% ipython --no-banner

In [1]: import numpy as np

In [2]: np.set_printoptions(suppress=True, linewidth=100)

In [3]: M = np.load("mat.npy")

In [4]: M
Out[4]: 
array([[1, 2, 1, 2, 2],
       [2, 1, 2, 1, 2],
       [2, 2, 1, 2, 1],
       [1, 2, 2, 1, 2],
       [2, 1, 2, 2, 1]])

In [5]: blk = np.stack([M, 2 * M, M[::-1]])

In [6]: np.linalg.matrix_rank(blk)
Out[6]: array([5, 5, 5])

In [7]: np.round(np.linalg.norm(blk, axis=(1, 2)), 2)
Out[7]: array([ 8.37, 16.73,  8.37])

In [8]: blk.sum(axis=0)
Out[8]: 
array([[5, 7, 5, 8, 7],
       [7, 5, 8, 4, 8],
       [8, 8, 4, 8, 4],
       [5, 7, 8, 4, 8],
       [7, 5, 7, 8, 5]])

In [9]: print((blk @ M.T).shape)
(3, 5, 5)

In [10]: blk.shape
Out[10]: (3, 5, 5)

In [11]: x0 = np.array([0, 4, 6, 6, 3])

In [12]: target = M @ x0

In [13]: print(target)
[32 28 29 32 31]

In [14]: np.round(np.linalg.solve(M, M[:, 4]), 2)
Out[14]: array([ 0.,  0., -0., -0.,  1.])

In [15]: np.round(np.linalg.eigvals(M), 2)
Out[15]: array([ 8.  +0.j  , -1.31+0.95j, -1.31-0.95j, -0.19+0.59j, -0.19-0.59j])

In [16]: np.kron(np.eye(2, dtype=int), M)
Out[16]: 
array([[1, 2, 1, 2, 2, 0, 0, 0, 0, 0],
       [2, 1, 2, 1, 2, 0, 0, 0, 0, 0],
       [2, 2, 1, 2, 1, 0, 0, 0, 0, 0],
       [1, 2, 2, 1, 2, 0, 0, 0, 0, 0],
       [2, 1, 2, 2, 1, 0, 0, 0, 0, 0],
       [0, 0, 0, 0, 0, 1, 2, 1, 2, 2],
       [0, 0, 0, 0, 0, 2, 1, 2, 1, 2],
       [0, 0, 0, 0, 0, 2, 2, 1, 2, 1],
       [0, 0, 0, 0, 0, 1, 2, 2, 1, 2],
       [0, 0, 0, 0, 0, 2, 1, 2, 2, 1]])

In [17]: np.round(np.linalg.det(2 * M), 2), np.round(np.linalg.det(M), 2)
Out[17]: (np.float64(256.0), np.float64(8.0))

In [18]: np.round(np.linalg.det(M.T), 2)
Out[18]: np.float64(8.0)

In [19]: X = np.vander(np.arange(12) - 2, 4, increasing=True)

In [20]: X
Out[20]: 
array([[  1,  -2,   4,  -8],
       [  1,  -1,   1,  -1],
       [  1,   0,   0,   0],
       [  1,   1,   1,   1],
       [  1,   2,   4,   8],
       [  1,   3,   9,  27],
       [  1,   4,  16,  64],
       [  1,   5,  25, 125],
       [  1,   6,  36, 216],
       [  1,   7,  49, 343],
       [  1,   8,  64, 512],
       [  1,   9,  81, 729]])

In [21]: # column 3 dominates

In [22]: blk = np.stack([X, -1 * X, X[::-1]])

In [23]: blk.shape
Out[23]: (3, 12, 4)

In [24]: print(np.einsum("bij,cij->bc", blk, blk))
[[ 994122 -994122   -5448]
 [-994122  994122    5448]
 [  -5448    5448  994122]]

In [25]: print(np.round(np.linalg.norm(blk, axis=(1, 2)), 2))
[997.06 997.06 997.06]

In [26]: print(blk.sum(axis=0))
[[  1   9  81 729]
 [  1   8  64 512]
 [  1   7  49 343]
 [  1   6  36 216]
 [  1   5  25 125]
 [  1   4  16  64]
 [  1   3   9  27]
 [  1   2   4   8]
 [  1   1   1   1]
 [  1   0   0   0]
 [  1  -1   1  -1]
 [  1  -2   4  -8]]

In [27]: np.linalg.cond(X) > 100
Out[27]: np.True_

In [28]: print(np.linalg.matrix_rank(X, rtol=0.1))
1

In [29]: r0 = np.array([3, 2, 1])

In [30]: np.correlate(X[7], X[5], "full")
Out[30]: array([  27,  144,  723, 3616, 1205,  400,  125])

In [31]: np.cross(X[7, :3], X[5, :3])
Out[31]: array([-30,  16,  -2])
